$ python3 -q
>>> import numpy as np
>>> from numpy import linalg as LA
>>> np.set_printoptions(precision=1, suppress=True, linewidth=140, floatmode="fixed")
>>> X = np.load("test11.npy")
>>> print(X.round(1) + 0)
[[-0.3  0.6  0.9  0.2 -1.4 -1.1  2.8 -0.8]
 [-0.1  1.7 -0.9  2.3 -2.2 -1.6  1.6 -0.5]
 [ 0.6 -0.8 -0.1 -0.2  1.2  2.0 -3.1  1.1]
 [ 0.7  0.6 -0.4  2.5 -2.0 -0.4  3.8 -0.8]
 [ 0.0  0.2 -0.7  0.1  0.8  1.1 -5.2  1.5]
 [-0.2  2.2 -0.3  2.3 -2.6 -1.5  0.3  0.0]
 [-0.2 -0.3 -0.1 -0.8  1.0  0.4 -2.3  0.6]
 [ 0.7 -1.0  2.4 -0.7 -0.3  2.4  0.2  0.6]
 [-0.1 -0.5 -1.1  0.2 -0.3 -2.7  8.6 -3.0]
 [ 0.4 -0.8 -1.8  0.0  2.0  0.9 -2.8  0.7]
 [-0.2  1.1  0.1  0.7 -1.0 -0.3 -1.8  0.6]
 [ 1.6  0.8 -1.7  4.5 -2.3  0.6  2.7 -0.3]
 [ 1.7  0.5 -3.7  4.9 -0.9  0.6  1.6 -0.2]]
>>> print(np.unique(X.round(6), axis=0).shape)
(13, 8)
>>> print(LA.lstsq(X[:-1].T, X[-1])[2])
4
>>> print(round(float(np.trace(LA.pinv(X) @ X)), 1))
4.0
>>> Uu, s, Vh = LA.svd(X)
>>> print(s.round(1) + 0)
[14.8  9.0  5.4  4.5  0.0  0.0  0.0  0.0]
>>> B = Uu[:, :4] @ np.diag(s[:4]) @ Vh[:4]
>>> print(LA.matrix_rank(X, rtol=0.05))
4
>>> B = np.array([[2.4, 0.3], [-1.0, -1.3], [0.5, 2.0], [-0.7, 1.3], [0.9, 0.6]])
>>> Z = np.array([[0.2, 0.1, 0.9, -0.4, 1.2], [1.0, 0.4, 0.6, 2.7, 0.6]])
>>> data = B @ Z
>>> print(data)
[[ 0.8  0.4  2.3 -0.1  3.1]
 [-1.5 -0.6 -1.7 -3.1 -2.0]
 [ 2.1  0.9  1.6  5.2  1.8]
 [ 1.2  0.5  0.1  3.8 -0.1]
 [ 0.8  0.3  1.2  1.3  1.4]]
>>> Uu, s, Vh = LA.svd(data)
>>> print(np.argmax(s[:-1] / (s[1:] + 1e-6)) + 1)
2
>>> B = Uu[:, :2] @ np.diag(s[:2]) @ Vh[:2]
>>> print(np.round(LA.norm(data - B, 2), 1), round(float(s[2]), 1))
0.0 0.0
>>> print(np.round(LA.norm(data - B) / LA.norm(data), 1))
0.0
>>> print(B)
[[ 0.8  0.4  2.3 -0.1  3.1]
 [-1.5 -0.6 -1.7 -3.1 -2.0]
 [ 2.1  0.9  1.7  5.2  1.8]
 [ 1.2  0.5  0.2  3.8 -0.1]
 [ 0.8  0.3  1.2  1.3  1.4]]
>>> print(round(np.abs(data - B).max(), 1))
0.0
>>> E = np.loadtxt("sample2.csv", delimiter=",")
>>> print(E)
[[ 0.0 -2.0  8.0 -5.0 -2.0]
 [-2.0  0.0  0.0  0.0  0.0]
 [ 8.0  0.0  0.0  0.0  0.0]
 [-5.0  0.0  0.0  0.0  0.0]
 [-2.0  0.0  0.0  0.0  0.0]]
>>> Uu, s, Vh = LA.svd(E)
>>> vecs = Vh[:(s > 1e-8).sum()]
>>> rng = np.random.default_rng(2184)
>>> x = E[0] + 2 * E[1] + rng.integers(2) * np.eye(5)[0]
>>> print(x)
[-3.0 -2.0  8.0 -5.0 -2.0]
>>> print(np.round(LA.norm(x - vecs.T @ vecs @ x), 1))
0.0
>>> print(np.round(np.diag(vecs.T @ vecs), 1) + 0)
[1.0 0.0 0.7 0.3 0.0]
>>> w, vecs = LA.eigh(E)
>>> x = np.array([0, 0, 2, -2, 2])
>>> print(x @ E @ x / (x @ x), np.round(w[0], 1), round(float(w[-1]), 1))
0.0 -9.8 9.8
>>> print(LA.eigvalsh(E[1:, 1:]))
[0.0 0.0 0.0 0.0]
>>> print(x @ E @ x)
0.0
>>> print(np.round(vecs * np.abs(w) @ vecs.T, 1) + 0)
[[ 9.8  0.0  0.0  0.0  0.0]
 [ 0.0  0.4 -1.6  1.0  0.4]
 [ 0.0 -1.6  6.5 -4.1 -1.6]
 [ 0.0  1.0 -4.1  2.5  1.0]
 [ 0.0  0.4 -1.6  1.0  0.4]]
>>> print((np.sign(vecs[:, -1].round(6)) == np.sign(vecs[0, -1].round(6))).astype(int))
[1 0 1 0 0]
>>> w, vecs = LA.eigh(E)
>>> print(np.abs(vecs[:, -1]))
[0.7 0.1 0.6 0.4 0.1]
>>> print(np.abs(vecs[:, -1]).round(6).argmax())
0
>>> print(np.round(vecs.T @ E @ vecs, 1) + 0)
[[-9.8  0.0  0.0  0.0  0.0]
 [ 0.0  0.0  0.0  0.0  0.0]
 [ 0.0  0.0  0.0  0.0  0.0]
 [ 0.0  0.0  0.0  0.0  0.0]
 [ 0.0  0.0  0.0  0.0  9.8]]
>>> print(np.round(vecs @ np.diag(w) @ vecs.T, 1) + 0)
[[ 0.0 -2.0  8.0 -5.0 -2.0]
 [-2.0  0.0  0.0  0.0  0.0]
 [ 8.0  0.0  0.0  0.0  0.0]
 [-5.0  0.0  0.0  0.0  0.0]
 [-2.0  0.0  0.0  0.0  0.0]]
>>> print(LA.eigvalsh(E + 3 * np.eye(5)))
[-6.8  3.0  3.0  3.0 12.8]
>>> print([round(float(x), 1) for x in LA.svd(E, compute_uv=False)[:3]])
[9.8, 9.8, 0.0]
>>> print(LA.cond(E) > 100)
True
>>> print(round(LA.norm(E, 2) / LA.norm(E), 1))
0.7
>>> F = np.loadtxt("x.csv", delimiter=",")
>>> print(F)
[[ 0.2  0.2  0.1 -0.2 -0.2]
 [ 0.2  0.2  0.1 -0.2 -0.2]
 [ 0.1  0.1  0.1 -0.1 -0.1]
 [-0.2 -0.2 -0.1  0.3  0.3]
 [-0.2 -0.2 -0.1  0.3  0.3]]
>>> # symmetric
>>> w, vecs = LA.eigh(F)
>>> print(np.round(LA.eigvalsh(F @ F), 1) + 0)
[0.0 0.0 0.0 0.0 1.0]
>>> print(np.round(LA.svd(F, compute_uv=False), 1) + 0)
[1.0 0.0 0.0 0.0 0.0]
>>> print(w.round(1) + 0)
[0.0 0.0 0.0 0.0 1.0]
>>> print(np.round(vecs.T @ vecs, 1) + 0)
[[1.0 0.0 0.0 0.0 0.0]
 [0.0 1.0 0.0 0.0 0.0]
 [0.0 0.0 1.0 0.0 0.0]
 [0.0 0.0 0.0 1.0 0.0]
 [0.0 0.0 0.0 0.0 1.0]]
>>> print(np.round(w.sum(), 1), np.trace(F))
1.0 1.0
>>> u, v = F[4], F[1]
>>> print(np.round(u @ u, 1))
0.3
>>> pr = (u @ v) / (u @ u) * u
>>> print(np.round(np.outer(u, v), 1) + 0)
[[ 0.0  0.0  0.0  0.1  0.1]
 [ 0.0  0.0  0.0  0.1  0.1]
 [ 0.0  0.0  0.0  0.0  0.0]
 [ 0.1  0.1  0.0 -0.1 -0.1]
 [ 0.1  0.1  0.0 -0.1 -0.1]]
>>> print(LA.matrix_rank(np.outer(u, v)))
1
>>> print(np.round(F[4] @ F[1], 1))
-0.2
>>> print(round(LA.norm(F, 2), 1))
1.0
>>> print(round(float(LA.norm(F, "nuc")), 1))
1.0
>>> print(np.round(LA.norm(F, 1), 1), np.round(LA.norm(F, np.inf), 1))
1.1 1.1
>>> rank = LA.matrix_rank(F)
>>> print(rank)
1
>>> N = LA.svd(F)[2][rank:].T
>>> print(N @ N.T)
[[ 0.8 -0.2 -0.1  0.2  0.2]
 [-0.2  0.8 -0.1  0.2  0.2]
 [-0.1 -0.1  0.9  0.1  0.1]
 [ 0.2  0.2  0.1  0.7 -0.3]
 [ 0.2  0.2  0.1 -0.3  0.7]]
>>> print(LA.matrix_rank(F.T @ F), LA.matrix_rank(F @ F.T))
1 1
>>> print(np.round(F @ N, 1) + 0)
[[0.0 0.0 0.0 0.0]
 [0.0 0.0 0.0 0.0]
 [0.0 0.0 0.0 0.0]
 [0.0 0.0 0.0 0.0]
 [0.0 0.0 0.0 0.0]]
>>> W = np.array([[-1, 1, 1, -1, 0],
...     [2, -1, -2, -2, 0],
...     [1, -1, 0, 2, 0],
...     [-1, 1, 0, 1, 0],
...     [0, -2, -1, 0, 2]])
>>> b = np.array([1, -3, -2, -2, -1])
>>> H = np.maximum(F @ W + b, 0)
>>> print(H)
[[1.5 0.0 0.0 0.0 0.0]
 [1.5 0.0 0.0 0.0 0.0]
 [1.3 0.0 0.0 0.0 0.0]
 [0.4 0.0 0.0 0.0 0.0]
 [0.4 0.0 0.0 0.0 0.0]]
>>> print((H > 0).astype(int))
[[1 0 0 0 0]
 [1 0 0 0 0]
 [1 0 0 0 0]
 [1 0 0 0 0]
 [1 0 0 0 0]]
>>> print((H > 0).mean(axis=0))
[1.0 0.0 0.0 0.0 0.0]
>>> print(LA.matrix_rank(H))
1
>>> Z = np.array([[-2, 1, 1], [0, 0, 2], [-2, 0, -2], [-1, -2, 1], [0, -2, 0]])
>>> print(H @ Z)
[[-3.1  1.5  1.5]
 [-3.1  1.5  1.5]
 [-2.6  1.3  1.3]
 [-0.7  0.4  0.4]
 [-0.7  0.4  0.4]]
>>> J = np.load("w.npy")
>>> print(J)
[[-2  0 -1 -2 -1 -2  0 -3 -2 -1 -2  0 -2]
 [-2  0 -1 -2 -1 -2  0 -3 -2 -1 -2  0 -2]
 [-4  0 -2 -4 -2 -4  0 -6 -4 -2 -4  0 -4]
 [ 4  0  2  4  2  4  0  6  4  2  4  0  4]
 [ 2  0  1  2  1  2  0  3  2  1  2  0  2]
 [ 4  0  2  4  2  4  0  6  4  2  4  0  4]
 [-2  0 -1 -2 -1 -2  0 -3 -2 -1 -2  0 -2]
 [ 4  0  2  4  2  4  0  6  4  2  4  0  4]
 [ 0  0  0  0  0  0  0  0  0  0  0  0  0]
 [ 4  0  2  4  2  4  0  6  4  2  4  0  4]
 [ 4  0  2  4  2  4  0  6  4  2  4  0  4]]
>>> print(np.argsort(-LA.norm(J, axis=0).round(6), kind="stable")[:3])
[7 0 3]
>>> print(LA.cond(J) > 100)
True
>>> print(round(float(LA.norm(J[5], 1)), 1), round(float(LA.norm(J[5], np.inf)), 1))
36.0 6.0
>>> print(round(LA.norm(J, 2), 1))
31.7
>>> print(round(LA.norm(J, 1), 1), round(float(LA.norm(J, np.inf)), 1))
48.0 36.0
>>> print(np.round(LA.norm(J[5] - J[6]), 1))
18.0
>>> rank = LA.matrix_rank(J)
>>> print(rank)
1
>>> N = LA.svd(J)[2][rank:].T
>>> print([int(LA.matrix_rank(J[:i])) for i in range(1, len(J) + 1)])
[1, 1, 1, 1, 1, 1, 1, 1, 1, 1, 1]
>>> print(LA.matrix_rank(J.T @ J), LA.matrix_rank(J @ J.T))
1 1
>>> print(np.allclose(J @ N, 0))
True
>>> W = np.array([[2, 1],
...     [2, -2],
...     [1, -1],
...     [1, 1],
...     [2, -1],
...     [-2, 2],
...     [-1, 1],
...     [0, 1],
...     [0, -1],
...     [1, -1],
...     [0, -2],
...     [0, 1],
...     [1, 0]])
>>> b = np.array([3, 3])
>>> H = np.maximum(J @ W + b, 0)
>>> print((H > 0).astype(int))
[[0 1]
 [0 1]
 [0 0]
 [1 1]
 [1 1]
 [1 1]
 [0 1]
 [1 1]
 [1 1]
 [1 1]
 [1 1]]
>>> print((H > 0).mean(axis=0))
[0.6 0.9]
>>> print(LA.matrix_rank(H))
2
>>> Z = np.array([[-2, -1, 2], [-1, -2, -2]])
>>> print(W @ Z)
[[-5 -4  2]
 [-2  2  8]
 [-1  1  4]
 [-3 -3  0]
 [-3  0  6]
 [ 2 -2 -8]
 [ 1 -1 -4]
 [-1 -2 -2]
 [ 1  2  2]
 [-1  1  4]
 [ 2  4  4]
 [-1 -2 -2]
 [-2 -1  2]]
>>> print((H @ Z).round(6).argmax(axis=1))
[0 0 0 2 2 2 0 2 2 2 2]
>>> Uu, s, Vh = LA.svd(F)
>>> print(s.round(1) + 0)
[1.0 0.0 0.0 0.0 0.0]
>>> B = Uu[:, :1] @ np.diag(s[:1]) @ Vh[:1]
>>> print(B)
[[ 0.2  0.2  0.1 -0.2 -0.2]
 [ 0.2  0.2  0.1 -0.2 -0.2]
 [ 0.1  0.1  0.1 -0.1 -0.1]
 [-0.2 -0.2 -0.1  0.3  0.3]
 [-0.2 -0.2 -0.1  0.3  0.3]]
>>> print(LA.matrix_rank(B))
1
>>> print(round(float(np.abs(F - B).max()), 1))
0.0
>>> m1 = np.load("block8.npy")
>>> print(m1)
[[21  2 30 22  0  0  0  0 16  0  0]
 [15  0 26 16  3  0  0  1  3  0  0]
 [ 8  0 13  1  2  0  0 10  0  0  3]
 [ 4  0 17 13 10  2  0  0  2  0  0]
 [10  0 16  7  1  0  0  3  7  0  0]
 [20  0 21  5  0  0  0 11  9  1  2]
 [17  0 24 10  0  0  0  8  2  0  0]
 [ 9  0 17  6  4  0  0  7  0  0  0]
 [28  0 38 25  0  0  0  0 11  0  0]
 [21  2 30 22  0  0  0  0 16  0  0]
 [17  7 24 18  0  0  0  0 19  4  0]
 [13  1 23 18  2  0  0  0 13  0  0]]
>>> # row 9 repeats row 0
>>> T = np.stack([m1, 5 * m1, m1[::-1]])
>>> print(T.shape)
(3, 12, 11)
>>> print(LA.norm(T, axis=(1, 2)))
[122.9 614.4 122.9]
>>> print((T @ m1.T).shape)
(3, 12, 12)
>>> print(LA.matrix_rank(T.reshape(3, -1)))
2
>>> u = np.array([5, 4])
>>> print(np.polyval(u, m1[8]))
[144   4 194 129   4   4   4   4  59   4   4]
>>> print(np.correlate(m1[8], m1[6], "full"))
[   0    0   56  224   76  354  200  280  672  380 1660  688  646  425    0  110  264    0  187    0    0]
>>> print(np.array([np.convolve(row, u, "same") for row in m1]))
[[105  94 158 230  88   0   0   0  80  64   0]
 [ 75  60 130 184  79  12   0   5  19  12   0]
 [ 40  32  65  57  14   8   0  50  40   0  15]
 [ 20  16  85 133 102  50   8   0  10   8   0]
 [ 50  40  80  99  33   4   0  15  47  28   0]
 [100  80 105 109  20   0   0  55  89  41  14]
 [ 85  68 120 146  40   0   0  40  42   8   0]
 [ 45  36  85  98  44  16   0  35  28   0   0]
 [140 112 190 277 100   0   0   0  55  44   0]
 [105  94 158 230  88   0   0   0  80  64   0]
 [ 85 103 148 186  72   0   0   0  95  96  16]
 [ 65  57 119 182  82   8   0   0  65  52   0]]
>>> print(np.cross(m1[8, :3], m1[6, :3]))
[  0 -26   0]
>>> print(np.convolve(m1[8], u))
[140 112 190 277 100   0   0   0  55  44   0   0]
>>> K = np.load("m.npy")
>>> print(K)
[[  6   3  -4  -4   4   5   6  -1  -6]
 [  4   2   3  -7  -5  -2   7  -7  -2]
 [  5   3  -7   4   6   8   8   4   0]
 [  1  -1   0  -1  -3  -3  -1  -5   2]
 [  4   7   5  13  10   8  10  -1   7]
 [  8  -1  -3   4   8   5   4  -3   2]
 [  5   5   2   5   4   5   2  -1   2]
 [  4   2   0  13  11   7   5   2   7]
 [  1   4   5  -1  -4  -2   4  -8   2]
 [  4  -6   3   0   2   0   0   6   0]
 [  8   1 -11  -1   4   6   6  -5  -1]
 [  6   4   3   1   3   5   3   3  -2]
 [  8   7  -2  -6   3   6  13  -7  -6]
 [  6   4   2   4   1   2   1  -6   4]
 [  5  -3   4   4  -2  -1   2  -3   7]
 [  0  -1  -6  -3   0  -1   6  -3  -1]
 [ -3   5  -2   5   2   4   8   1   2]
 [ -3   0  -7   5   3   3   3   4   2]
 [  2  -3  -2  -3  -2   1   0   7  -3]
 [  2   9  -7   5   7   9  13  -4   0]
 [  0   0   0   0   0   0   0   0   0]
 [ -2   5   2  -1  -1   0   9  -3  -1]
 [  0   0   0   0   0   0   0   0   0]
 [  6   3  -4  -4   4   5   6  -1  -6]
 [  1  -1   0  -1  -3  -3  -1  -5   2]
 [  1   4   6  -4  -2   1   6   1  -4]
 [ 13   4  -1   9  12  10   6  -4   4]
 [  0   0   0   0   0   0   0   0   0]
 [ 10   9  -3   5   9  10   7  -6   0]
 [  7   3  -8  -2   5   5   7  -8  -2]
 [  5  -6  -1   2   3   0   1  -1   4]
 [  0   0   0   0   0   0   0   0   0]
 [  1  -1   0  -1  -3  -3  -1  -5   2]
 [  1  -4  -5   6   7   2   5   0   5]
 [  2  -1  -3  -2   0   0   2  -3   0]]
>>> x = np.array([-2, 0, 2, -2, -2, -1, 0, 1, -2])
>>> y = K @ x
>>> try:
...     LA.solve(K, y)
... except LA.LinAlgError as e:
...     print("failed:", e)
... 
failed: Last 2 dimensions of the array must be square
>>> print(y)
[-14  21 -48   0 -67 -58 -34 -75   8   0 -53 -12 -15 -34 -22  -6 -19 -27  14 -55   0  11   0 -14   0  30 -92   0 -70 -45 -31   0   0 -50
  -9]
>>> print(np.round(LA.pinv(K) @ K, 1) + 0)
[[1.0 0.0 0.0 0.0 0.0 0.0 0.0 0.0 0.0]
 [0.0 1.0 0.0 0.0 0.0 0.0 0.0 0.0 0.0]
 [0.0 0.0 1.0 0.0 0.0 0.0 0.0 0.0 0.0]
 [0.0 0.0 0.0 1.0 0.0 0.0 0.0 0.0 0.0]
 [0.0 0.0 0.0 0.0 1.0 0.0 0.0 0.0 0.0]
 [0.0 0.0 0.0 0.0 0.0 1.0 0.0 0.0 0.0]
 [0.0 0.0 0.0 0.0 0.0 0.0 1.0 0.0 0.0]
 [0.0 0.0 0.0 0.0 0.0 0.0 0.0 1.0 0.0]
 [0.0 0.0 0.0 0.0 0.0 0.0 0.0 0.0 1.0]]
>>> y = y + 0.1 * rng.normal(size=35)
>>> print(y.round(1) + 0)
[-14.0  20.9 -48.0  -0.1 -67.0 -58.1 -33.9 -75.0   7.8  -0.2 -53.2 -11.9 -15.1 -34.1 -22.0  -6.0 -19.1 -27.1  13.8 -55.0   0.1  10.9   0.0
 -14.0   0.1  30.1 -92.1  -0.1 -69.9 -44.9 -31.0  -0.1  -0.2 -50.1  -9.0]
>>> b, *_ = LA.lstsq(K, y)
>>> print(b.round())
[-2.0  0.0  2.0 -2.0 -2.0 -1.0 -0.0  1.0 -2.0]
>>> print([round(float(LA.norm(LA.solve(K.T @ K + lam * np.eye(9), K.T @ y))), 2) for lam in (0, 1, 10, 100)])
[4.69, 4.67, 4.61, 4.26]
